$ ipython --no-banner

In [1]: import numpy as np

In [2]: from numpy import linalg as LA

In [3]: np.set_printoptions(suppress=True, linewidth=100)

In [4]: X = np.loadtxt("case5.csv", delimiter=",")

In [5]: X
Out[5]: 
array([[  0.3,  -0.2,   0.9,   0.6,  -0.1,  -1.1,   0.5,   2. ,   0.5,  -0.7,  -1.8,  -0.4,   1. ],
       [  0.1,   0.3,  -1.8,   0.5,   0.2,   2. ,   2.8,  -0.7,   1.1,  -0.1,  -0.1,   1.3,   0.2],
       [  1.1,  -1.2,  -0.8,   1.2,  -1.2,   1.6,  -0.3,  -1.6,   0.8,  -0.6,   0.7,   1.6,   0.2],
       [ -0.5,  -1.5,   0.2,   0.2,  -3.6,   0.4,   0.5,  -0.3,  -0.8,  -1.6,   0.5,  -0.2,  -0.2],
       [  1.3,  -0.9,  -0.4,  -0.9,   0.6,   0.2,  -0.4,   0.8,  -0.3,   0.3,   0.4,  -1.1,   1.1],
       [  0.8,   0.2,   0. ,  -0.7,  -0.2,   0.6,   1.6,  -1.3,  -1.3,  -2.1,   0.4,   0.3,  -0.8],
       [-14. , -22. ,  26. ,  -8. ,  -4. ,  14. ,  22. , -18. ,  10. , -16. , -10. ,   2. ,   6. ],
       [ -2.3,   0.5,   0.1,  -1.5,  -1.2,   0.5,  -0.8,   2. ,  -1.5,   0.4,   0.4,  -0.7,   0.3],
       [  0.9,   0.3,   0.5,  -0.4,   1.2,   0.5,  -0.2,  -0.5,  -0.2,   0. ,   0.4,  -0.2,   0.7],
       [  0.9,   1.1,   0.8,   1.9,  -0.9,  -1.9,   0.8,  -1.5,  -0.1,   0.1,  -0.3,  -1.3,   0. ],
       [  1.9,  -0.1,   0. ,   0.5,   0.7,  -0.4,   0.8,  -0.1,   1.4,   0.1,   0.8,  -0.9,   0.4],
       [ -1.5,   0.5,   1.4,   0.3,  -0.1,  -0.5,   2. ,  -2.6,   0.5,   0.5,   0.7,   1.9,   0.5],
       [ -1.2,  -0.9,   0.1,   1.4,  -0.2,  -0.4,   0.4,  -0.2,   0.9,   0.8,   0.5,  -0.5,   1. ],
       [  0.4,  -0.3,   0. ,   0.7,   0.5,   0.4,   1.8,   1.2,  -1.9,   1.1,   0.3,  -0.1,   1. ],
       [ -0.2,   0. ,  -1.8,   0.6,  -0.5,  -0.8,   1.7,   1.4,  -0.7,  -0.3,   0.9,  -2.2,  -0.1],
       [  2. ,  -1.3,  -1.6,   0.3,  -0.2,  -0.2,   0.1,  -0.2,  -0.3,  -1.8,  -2.4,  -0.7,   0.4],
       [ -0.6,  -0.2,   0.4,   0. ,   0.8,  -0.7,  -0.9,  -0.1,  -0.4,  -0.8,  -2.1,   2. ,   0. ],
       [  0.1,  -0.8,  -1.4,   0.4,  -0.8,   2.1,  -0.6,   1.6,   0.1,   1.4,   1.4,   1.2,  -0.4],
       [ -1.1,  -0.7,   0.8,   0.4,   0.7,   0.4,  -0.9,  -1.3,  -0.3,   0.1,   1.4,  -0.5,  -0.3],
       [  0.9,  -0.4,  -0.7,  -0.1,  -1.1,  -0.4,   0.4,  -1. ,   1.3,  -1. ,   0.4,  -0.7,   0.2],
       [ -1.7,  -0.6,   0.2,   0.4,   0.5,  -1.2,  -1.6,   0.3,  -0.8,   1.1,   1. ,  -1.3,   1.1],
       [  1.6,  -0.1,   1. ,   0.8,  -0.8,  -2.3,  -2.1,   1.4,  -1.5,  -0.4,  -0.6,  -1.7,  -0.3],
       [ -1.2,  -0.4,   0.4,  -1.2,  -1.1,  -2.5,  -0.8,  -0.1,   1.8,  -0.7,  -1.1,  -0.8,   1.8],
       [ -1.1,  -0.3,  -1.4,  -1.3,  -2.8,  -0.8,   0.1,   1.1,   0.1,   0.8,  -1.1,   0.7,  -0.9],
       [ -0.8,  -2.3,  -0.3,   2. ,   1.5,  -0.9,  -0.4,   0.2,   0.9,  -1.9,  -0.4,  -0.5,   0.3]])

In [6]: x0 = np.array([2, 2, 0, -1, 2, -2, 3, 2, -2, 2, -3, 1, 1])

In [7]: target = X @ x0

In [8]: np.round(LA.lstsq(X, target)[0], 2) + 0
Out[8]: array([ 2.,  2.,  0., -1.,  2., -2.,  3.,  2., -2.,  2., -3.,  1.,  1.])

In [9]: rng = np.random.default_rng(933)

In [10]: target = target + 0.05 * rng.normal(size=25)

In [11]: target.round(2)
Out[11]: 
array([ 10.73,   3.12, -14.26, -14.81,   2.94,   0.01, -83.95,  -1.74,   2.33,   3.53,   1.97,
        -0.33,  -5.6 ,  13.61,   3.29,   4.9 ,   5.99,  -7.06, -12.92,  -7.38,  -5.12,   3.74,
        -2.51,   1.42,  -8.72])

In [12]: coef, *_ = LA.lstsq(X, target)

In [13]: coef.round(2) + 0
Out[13]: array([ 2.  ,  1.99,  0.  , -0.99,  2.02, -2.02,  3.01,  2.  , -2.02,  2.  , -2.99,  1.01,  1.03])

In [14]: print(round(float(LA.norm(target - X @ coef)), 2))
0.12

In [15]: np.round(X.T @ (target - X @ coef), 2) + 0
Out[15]: array([0., 0., 0., 0., 0., 0., 0., 0., 0., 0., 0., 0., 0.])

In [16]: coef.round()
Out[16]: array([ 2.,  2.,  0., -1.,  2., -2.,  3.,  2., -2.,  2., -3.,  1.,  1.])

In [17]: ang = np.radians(135)

In [18]: Rm = np.eye(13)

In [19]: Rm[6, 6] = Rm[5, 5] = np.cos(ang)

In [20]: Rm[6, 5], Rm[5, 6] = -np.sin(ang), np.sin(ang)

In [21]: out = X @ Rm.T

In [22]: np.allclose(LA.norm(X, axis=1), LA.norm(out, axis=1))
Out[22]: True

In [23]: np.round(np.abs(out - X).max(axis=0), 2)
Out[23]: array([ 0.  ,  0.  ,  0.  ,  0.  ,  0.  ,  8.34, 47.46,  0.  ,  0.  ,  0.  ,  0.  ,  0.  ,  0.  ])

In [24]: out = np.array([[-5, -3, -3],
    ...:     [5, -5, -2],
    ...:     [0, 0, -1],
    ...:     [4, -4, -5],
    ...:     [-3, -5, 2],
    ...:     [-5, -5, 1],
    ...:     [-5, 4, -5],
    ...:     [1, 5, -5],
    ...:     [-5, 3, -4],
    ...:     [5, 3, 5],
    ...:     [5, 3, -2],
    ...:     [5, -2, 2],
    ...:     [-2, -3, 5]])

In [25]: LA.matrix_rank(np.vstack([X, out.T]))
Out[25]: np.int64(13)

In [26]: np.vstack([X, out.T]).shape
Out[26]: (28, 13)

In [27]: z = rng.integers(0, 2, 14)

In [28]: data = (z[:, None] == z) * 4 + np.eye(14)

In [29]: print(data)
[[5. 4. 0. 4. 4. 0. 0. 0. 4. 4. 0. 4. 4. 0.]
 [4. 5. 0. 4. 4. 0. 0. 0. 4. 4. 0. 4. 4. 0.]
 [0. 0. 5. 0. 0. 4. 4. 4. 0. 0. 4. 0. 0. 4.]
 [4. 4. 0. 5. 4. 0. 0. 0. 4. 4. 0. 4. 4. 0.]
 [4. 4. 0. 4. 5. 0. 0. 0. 4. 4. 0. 4. 4. 0.]
 [0. 0. 4. 0. 0. 5. 4. 4. 0. 0. 4. 0. 0. 4.]
 [0. 0. 4. 0. 0. 4. 5. 4. 0. 0. 4. 0. 0. 4.]
 [0. 0. 4. 0. 0. 4. 4. 5. 0. 0. 4. 0. 0. 4.]
 [4. 4. 0. 4. 4. 0. 0. 0. 5. 4. 0. 4. 4. 0.]
 [4. 4. 0. 4. 4. 0. 0. 0. 4. 5. 0. 4. 4. 0.]
 [0. 0. 4. 0. 0. 4. 4. 4. 0. 0. 5. 0. 0. 4.]
 [4. 4. 0. 4. 4. 0. 0. 0. 4. 4. 0. 5. 4. 0.]
 [4. 4. 0. 4. 4. 0. 0. 0. 4. 4. 0. 4. 5. 0.]
 [0. 0. 4. 0. 0. 4. 4. 4. 0. 0. 4. 0. 0. 5.]]

In [30]: f, v = data[1], data[0]

In [31]: f @ v
Out[31]: np.float64(136.0)

In [32]: pr = (f @ v) / (f @ f) * f

In [33]: round(LA.norm(f + v) ** 2 + LA.norm(f - v) ** 2, 2)
Out[33]: np.float64(548.0)

In [34]: np.round(v - pr, 2)
Out[34]: 
array([ 1.03, -0.96,  0.  ,  0.03,  0.03,  0.  ,  0.  ,  0.  ,  0.03,  0.03,  0.  ,  0.03,  0.03,
        0.  ])

In [35]: O, Rm = LA.qr(data)

In [36]: print(np.allclose(Rm.T @ Rm, data.T @ data))
True

In [37]: round(abs(Rm[0, 0]), 2), np.round(LA.norm(data[:, 0]), 2)
Out[37]: (np.float64(11.7), np.float64(11.7))

In [38]: np.round(np.abs(np.diag(Rm)), 2)
Out[38]: 
array([11.7 ,  1.41, 10.25,  1.22,  1.15,  1.41,  1.22,  1.15,  1.12,  1.1 ,  1.12,  1.08,  1.07,
        1.1 ])

In [39]: m1 = np.loadtxt("sample8.csv", delimiter=",")

In [40]: m1
Out[40]: 
array([[1., 0., 1., 0.],
       [0., 2., 0., 2.],
       [1., 0., 1., 0.],
       [0., 2., 0., 2.]])

In [41]: np.round(np.sort(LA.eigvals(m1).real), 2) + 0
Out[41]: array([0., 0., 2., 4.])

In [42]: m1 @ m1
Out[42]: 
array([[2., 0., 2., 0.],
       [0., 8., 0., 8.],
       [2., 0., 2., 0.],
       [0., 8., 0., 8.]])

In [43]: print(np.flatnonzero(LA.matrix_power((m1 != 0) + (m1.T != 0) + np.eye(4), 4)[0]))
[0 2]

In [44]: left, sv, Vh = LA.svd(m1)

In [45]: sv.round(2) + 0
Out[45]: array([4., 2., 0., 0.])

In [46]: print(np.argmax(sv[:-1] / (sv[1:] + 1e-6)) + 1)
2

In [47]: out = left[:, :2] @ np.diag(sv[:2]) @ Vh[:2]

In [48]: round(LA.norm(m1 - out, 2), 2), np.round(sv[2], 2)
Out[48]: (np.float64(0.0), np.float64(0.0))

In [49]: LA.matrix_rank(m1, rtol=0.05)
Out[49]: np.int64(2)

In [50]: np.round(LA.norm(m1 - out) / LA.norm(m1), 2)
Out[50]: np.float64(0.0)

In [51]: round(LA.norm(m1) ** 2 / LA.norm(m1, 2) ** 2, 2)
Out[51]: np.float64(1.25)

In [52]: m1[2] @ m1[0]
Out[52]: np.float64(2.0)

In [53]: np.round(LA.norm(m1, axis=1), 2)
Out[53]: array([1.41, 2.83, 1.41, 2.83])

In [54]: np.round(LA.norm(m1, 2), 2)
Out[54]: np.float64(4.0)

In [55]: LA.norm(m1, axis=1).argmax()
Out[55]: np.int64(1)

In [56]: np.round(LA.norm(m1, axis=0), 2)
Out[56]: array([1.41, 2.83, 1.41, 2.83])
